>>> import numpy as np
>>> np.set_printoptions(precision=2, suppress=True, linewidth=120)
>>> arr = np.vander(np.arange(5) - 1, 4, increasing=True)
>>> arr
array([[ 1, -1,  1, -1],
       [ 1,  0,  0,  0],
       [ 1,  1,  1,  1],
       [ 1,  2,  4,  8],
       [ 1,  3,  9, 27]])
>>> M2 = np.c_[arr[:, :2] @ np.array([[3, 2], [-1, 2]]), np.array([5, 3, -5, -1, 2])]
>>> M2
array([[ 4,  0,  5],
       [ 3,  2,  3],
       [ 2,  4, -5],
       [ 1,  6, -1],
       [ 0,  8,  2]])
>>> np.linalg.matrix_rank(M2)
np.int64(3)
>>> np.round(np.linalg.lstsq(arr, M2[:, 0])[0], 2) + 0
array([ 3., -1.,  0.,  0.])
>>> proj = M2 @ np.linalg.solve(M2.T @ M2, M2.T)
>>> np.round(np.linalg.eigvalsh(proj), 2) + 0
array([0., 0., 1., 1., 1.])
>>> np.diag(proj)
array([0.7 , 0.33, 0.86, 0.31, 0.8 ])
>>> np.round(proj @ M2[:, 1], 2) + 0
array([0., 2., 4., 6., 8.])
>>> M2 = arr / np.linalg.norm(arr, axis=1, keepdims=True)
>>> G = M2 @ M2.T
>>> G
array([[ 1.  ,  0.5 ,  0.  , -0.27, -0.35],
       [ 0.5 ,  1.  ,  0.5 ,  0.11,  0.03],
       [ 0.  ,  0.5 ,  1.  ,  0.81,  0.7 ],
       [-0.27,  0.11,  0.81,  1.  ,  0.98],
       [-0.35,  0.03,  0.7 ,  0.98,  1.  ]])
>>> np.argwhere(np.triu(np.abs(G) > 0.95, 1))
array([[3, 4]])
>>> G[1]
array([0.5 , 1.  , 0.5 , 0.11, 0.03])
>>> np.linalg.norm(M2, axis=1)
array([1., 1., 1., 1., 1.])
>>> round(float(np.degrees(np.arccos(np.clip(G[1, 0], -1, 1)))), 2)
60.0
>>> th = np.radians(45)
>>> r_ = np.eye(4)
>>> r_[3, 3] = r_[0, 0] = np.cos(th)
>>> r_[3, 0], r_[0, 3] = -np.sin(th), np.sin(th)
>>> r_
array([[ 0.71,  0.  ,  0.  ,  0.71],
       [ 0.  ,  1.  ,  0.  ,  0.  ],
       [ 0.  ,  0.  ,  1.  ,  0.  ],
       [-0.71,  0.  ,  0.  ,  0.71]])
>>> M2 = arr @ r_.T
>>> np.allclose(np.linalg.norm(arr, axis=1), np.linalg.norm(M2, axis=1))
True
>>> np.allclose(arr @ arr.T, M2 @ M2.T)
True
>>> A = np.array([[0.0, -2.0, -1.0, 0.0, 3.0, 0.0, -1.0, 1.0],
...     [0.0, 2.0, 1.0, 3.0, 2.0, 0.0, 0.0, 2.0],
...     [0.0, 2.0, 3.0, 0.0, 3.0, 2.0, 2.0, 3.0],
...     [0.0, 0.0, 0.0, 1.0, 2.0, 0.0, 3.0, 1.0],
...     [0.0, 3.0, 2.0, 1.0, 1.0, 3.0, 1.0, 1.0],
...     [0.0, 0.0, 1.0, 3.0, 0.0, 3.0, 3.0, 1.0],
...     [0.0, 2.0, 3.0, 3.0, 2.0, 2.0, 3.0, 0.0],
...     [0.0, 1.0, 1.0, 3.0, 1.0, 1.0, 0.0, 3.0]])
>>> U, sig, vt = np.linalg.svd(A)
>>> sig
array([11.77,  5.01,  4.08,  3.87,  2.65,  2.07,  1.17,  0.  ])
>>> np.argmax(sig[:-1] / (sig[1:] + 1e-6)) + 1
np.int64(7)
>>> M2 = U[:, :7] @ np.diag(sig[:7]) @ vt[:7]
>>> np.linalg.matrix_rank(M2)
np.int64(7)
>>> np.round(np.linalg.norm(A - M2) / np.linalg.norm(A), 2)
np.float64(0.0)
>>> M2.round(2) + 0
array([[ 0., -2., -1.,  0.,  3.,  0., -1.,  1.],
       [ 0.,  2.,  1.,  3.,  2.,  0.,  0.,  2.],
       [ 0.,  2.,  3.,  0.,  3.,  2.,  2.,  3.],
       [ 0.,  0.,  0.,  1.,  2.,  0.,  3.,  1.],
       [ 0.,  3.,  2.,  1.,  1.,  3.,  1.,  1.],
       [ 0.,  0.,  1.,  3.,  0.,  3.,  3.,  1.],
       [ 0.,  2.,  3.,  3.,  2.,  2.,  3.,  0.],
       [ 0.,  1.,  1.,  3.,  1.,  1.,  0.,  3.]])
>>> np.round(np.abs(A - M2).max(), 2)
np.float64(0.0)
